>>> import numpy as np
>>> import numpy.linalg as la
>>> np.set_printoptions(precision=1, suppress=True, linewidth=200, sign=" ")
>>> mat = np.loadtxt("dump.csv", delimiter=",")
>>> print(mat)
[[ 0.  0.  0.  0.  0.  0.  0.  0. -2.]
 [ 0.  0.  0.  0.  0.  0.  2.  0. -1.]
 [ 0.  0.  0.  0.  0.  0.  0.  3.  0.]
 [ 2.  0.  0. -1.  0.  0.  0.  0.  0.]
 [ 0. -1. -1.  0.  0.  3. -2.  1. -1.]
 [ 0.  0.  0.  0.  0.  0. -1.  0.  0.]
 [ 2.  0.  3.  0.  0.  0. -1.  0.  0.]
 [ 0.  0.  3.  0.  0.  0.  0.  3.  0.]
 [ 0.  0.  0. -1.  0. -1.  0.  0.  0.]
 [ 0.  0.  0.  2.  0.  1. -3.  1.  0.]
 [ 0.  0.  0.  0.  0.  0.  0.  0.  0.]
 [ 0.  0.  3.  3.  0.  0. -1.  3.  0.]
 [ 2.  0.  0.  0.  0.  0.  0.  0. -1.]
 [ 0.  3.  0.  0.  1.  0.  0.  0.  0.]]
>>> Q, Rm = la.qr(mat)
>>> print(Q.shape, Rm.shape)
(14, 9) (9, 9)
>>> print(np.round(Q @ Rm, 1) + 0)
[[ 0.  0.  0.  0.  0.  0.  0.  0. -2.]
 [ 0.  0.  0.  0.  0.  0.  2.  0. -1.]
 [ 0.  0.  0.  0.  0.  0.  0.  3.  0.]
 [ 2.  0.  0. -1.  0.  0.  0.  0.  0.]
 [ 0. -1. -1.  0.  0.  3. -2.  1. -1.]
 [ 0.  0.  0.  0.  0.  0. -1.  0.  0.]
 [ 2.  0.  3.  0.  0.  0. -1.  0.  0.]
 [ 0.  0.  3.  0.  0.  0.  0.  3.  0.]
 [ 0.  0.  0. -1.  0. -1.  0.  0.  0.]
 [ 0.  0.  0.  2.  0.  1. -3.  1.  0.]
 [ 0.  0.  0.  0.  0.  0.  0.  0.  0.]
 [ 0.  0.  3.  3.  0.  0. -1.  3.  0.]
 [ 2.  0.  0.  0.  0.  0.  0.  0. -1.]
 [ 0.  3.  0.  0.  1.  0.  0.  0.  0.]]
>>> print(round(np.log10(la.cond(mat))))
2
>>> print(la.matrix_rank(mat, rtol=0.1))
8
>>> print(la.cond(mat) > 100)
False
>>> print([round(float(x), 1) for x in la.svd(mat, compute_uv=False)[:3]])
[7.5, 5.2, 4.0]
>>> data = np.load("arr.npy")
>>> print(data)
[[ 3  0  1  3  3  3  3  0]
 [ 0  3  0  1  3  3  3  3]
 [ 3  0  3  0  1  3  3  3]
 [ 3  3  0  3  0  1  3  3]
 [ 3  3  3  0  3  0  1  3]
 [ 3  3  3  3  0  3  0  1]
 [ 1  3  3  3  3  0  3  0]
 [ 0  1  3  3  3  3  0  3]]
>>> print(np.round(la.det(data), 1))
123904.0
>>> print((data + data.T) / 2)
[[ 3.  0.  2.  3.  3.  3.  2.  0.]
 [ 0.  3.  0.  2.  3.  3.  3.  2.]
 [ 2.  0.  3.  0.  2.  3.  3.  3.]
 [ 3.  2.  0.  3.  0.  2.  3.  3.]
 [ 3.  3.  2.  0.  3.  0.  2.  3.]
 [ 3.  3.  3.  2.  0.  3.  0.  2.]
 [ 2.  3.  3.  3.  2.  0.  3.  0.]
 [ 0.  2.  3.  3.  3.  2.  0.  3.]]
>>> print(la.matrix_power(data, 2))
[[ 42  36  33  36  28  24  33  24]
 [ 24  42  36  33  36  28  24  33]
 [ 33  24  42  36  33  36  28  24]
 [ 24  33  24  42  36  33  36  28]
 [ 28  24  33  24  42  36  33  36]
 [ 36  28  24  33  24  42  36  33]
 [ 33  36  28  24  33  24  42  36]
 [ 36  33  36  28  24  33  24  42]]
>>> vec = np.array([1, -1, -3, 2, 0, -3, 1, -3])
>>> target = data @ vec
>>> print(target)
[  0 -16 -21  -3 -17 -15  -2 -22]
>>> print(np.round(la.solve(data, data[:, 3]), 1) + 0)
[ 0.  0.  0.  1.  0.  0.  0.  0.]
>>> print(np.round(la.solve(data, target + data[:, 5]), 1) + 0)
[ 1. -1. -3.  2.  0. -2.  1. -3.]
>>> print(np.round(la.solve(data.T, data[4]), 1) + 0)
[ 0.  0.  0.  0.  1.  0.  0.  0.]
>>> print(np.round(la.solve(data, target), 1) + 0)
[ 1. -1. -3.  2.  0. -3.  1. -3.]
>>> print(np.round(la.solve(data, -2 * target), 1) + 0)
[-2.  2.  6. -4.  0.  6. -2.  6.]
>>> u = np.array([0, -2, 2])
>>> print(np.polyval(u, data[1]))
[ 2 -4  2  0 -4 -4 -4 -4]
>>> print(np.convolve(data[1], u))
[ 0  0 -6  6 -2 -4  0  0  0  6]
>>> print(np.array([np.convolve(row, u, "same") for row in data]))
[[-6  6 -2 -4  0  0  0  6]
 [ 0 -6  6 -2 -4  0  0  0]
 [-6  6 -6  6 -2 -4  0  0]
 [-6  0  6 -6  6 -2 -4  0]
 [-6  0  0  6 -6  6 -2 -4]
 [-6  0  0  0  6 -6  6 -2]
 [-2 -4  0  0  0  6 -6  6]
 [ 0 -2 -4  0  0  0  6 -6]]
>>> print(np.correlate(data[1], data[6], "full"))
[  0   0   9   0  12  18  21  30  33  30  37  30  21  12   3]
>>> M2 = data / la.norm(data, axis=1, keepdims=True)
>>> cov = M2 @ M2.T
>>> print(np.argwhere(np.triu(np.abs(cov) > 0.95, 1)))
[]
>>> print((cov - 2 * np.eye(8)).round(6).argmax(axis=1))
[ 2  3  0  1  2  3  0  1]
>>> print(round(float(np.degrees(np.arccos(np.clip(cov[0, 4], -1, 1)))), 1))
58.6
>>> print((np.abs(cov) > 0.9).astype(int))
[[ 1  0  0  0  0  0  0  0]
 [ 0  1  0  0  0  0  0  0]
 [ 0  0  1  0  0  0  0  0]
 [ 0  0  0  1  0  0  0  0]
 [ 0  0  0  0  1  0  0  0]
 [ 0  0  0  0  0  1  0  0]
 [ 0  0  0  0  0  0  1  0]
 [ 0  0  0  0  0  0  0  1]]
>>> J = np.load("run4.npy")
>>> print(J)
[[ 0.  0.  1.  6. -9.  6.]
 [ 0.  0.  0. -6.  3. -1.]
 [ 1.  0.  0.  0.  0.  0.]
 [ 6. -6.  0.  0.  0.  0.]
 [-9.  3.  0.  0.  0.  0.]
 [ 6. -1.  0.  0.  0.  0.]]
>>> w, V = la.eigh(J)
>>> vec = np.array([-2, 2, -2, 2, -2, 2])
>>> print(np.abs(J).sum(axis=1).max(), round(float(np.abs(w).max()), 1))
22.0 13.7
>>> left, sig, Vh = la.svd(J)
>>> print(np.argmax(sig[:-1] / (sig[1:] + 1e-6)) + 1)
4
>>> M2 = left[:, :4] @ np.diag(sig[:4]) @ Vh[:4]
>>> print(np.round(la.norm(J - M2) / la.norm(J), 1))
0.0
>>> print(la.matrix_rank(J, rtol=0.05))
4
>>> print(np.round(np.abs(J - M2).max(), 1))
0.0
>>> print(round(float(np.trace(la.pinv(J) @ J)), 1))
4.0
>>> print(np.round(J @ la.pinv(J) @ J, 1) + 0)
[[ 0.  0.  1.  6. -9.  6.]
 [ 0.  0.  0. -6.  3. -1.]
 [ 1.  0.  0.  0.  0.  0.]
 [ 6. -6.  0.  0.  0.  0.]
 [-9.  3.  0.  0.  0.  0.]
 [ 6. -1.  0.  0.  0.  0.]]
>>> rng = np.random.default_rng(315)
>>> M2 = J + rng.integers(-2, 3, (6, 4)) @ rng.integers(-2, 3, (4, 6))
>>> print(M2)
[[ -5.  10.   8.   9. -15.   6.]
 [ -5.   1.   6.  -7.   3.  -5.]
 [ -1.   1.  -6.   9.  -2.   2.]
 [  2.  -2.  12.  -6.   0.  -4.]
 [ -2.  -1.  -3.  -3.   6.   4.]
 [  5.  -2.   2.   1.   4.   0.]]
>>> print(np.abs(M2 - J).sum(axis=1))
[ 31.  17.  22.  30.  27.   9.]
>>> Q, Rm = la.qr(M2)
>>> print(Q.round(1) + 0)
[[-0.5  0.8  0.2  0.  -0.1 -0.2]
 [-0.5 -0.4  0.4 -0.1 -0.3  0.5]
 [-0.1  0.  -0.4 -0.9 -0.1  0.1]
 [ 0.2 -0.1  0.8 -0.4  0.2 -0.3]
 [-0.2 -0.4 -0.1  0.1 -0.5 -0.8]
 [ 0.5  0.3  0.1  0.  -0.8  0.2]]
>>> print(np.round(Q @ Rm, 1) + 0)
[[ -5.  10.   8.   9. -15.   6.]
 [ -5.   1.   6.  -7.   3.  -5.]
 [ -1.   1.  -6.   9.  -2.   2.]
 [  2.  -2.  12.  -6.   0.  -4.]
 [ -2.  -1.  -3.  -3.   6.   4.]
 [  5.  -2.   2.   1.   4.   0.]]
>>> print(round(np.trace(Q @ Q.T), 1))
6.0
>>> print(np.round(Q.T @ Q, 1) + 0)
[[ 1.  0.  0.  0.  0.  0.]
 [ 0.  1.  0.  0.  0.  0.]
 [ 0.  0.  1.  0.  0.  0.]
 [ 0.  0.  0.  1.  0.  0.]
 [ 0.  0.  0.  0.  1.  0.]
 [ 0.  0.  0.  0.  0.  1.]]
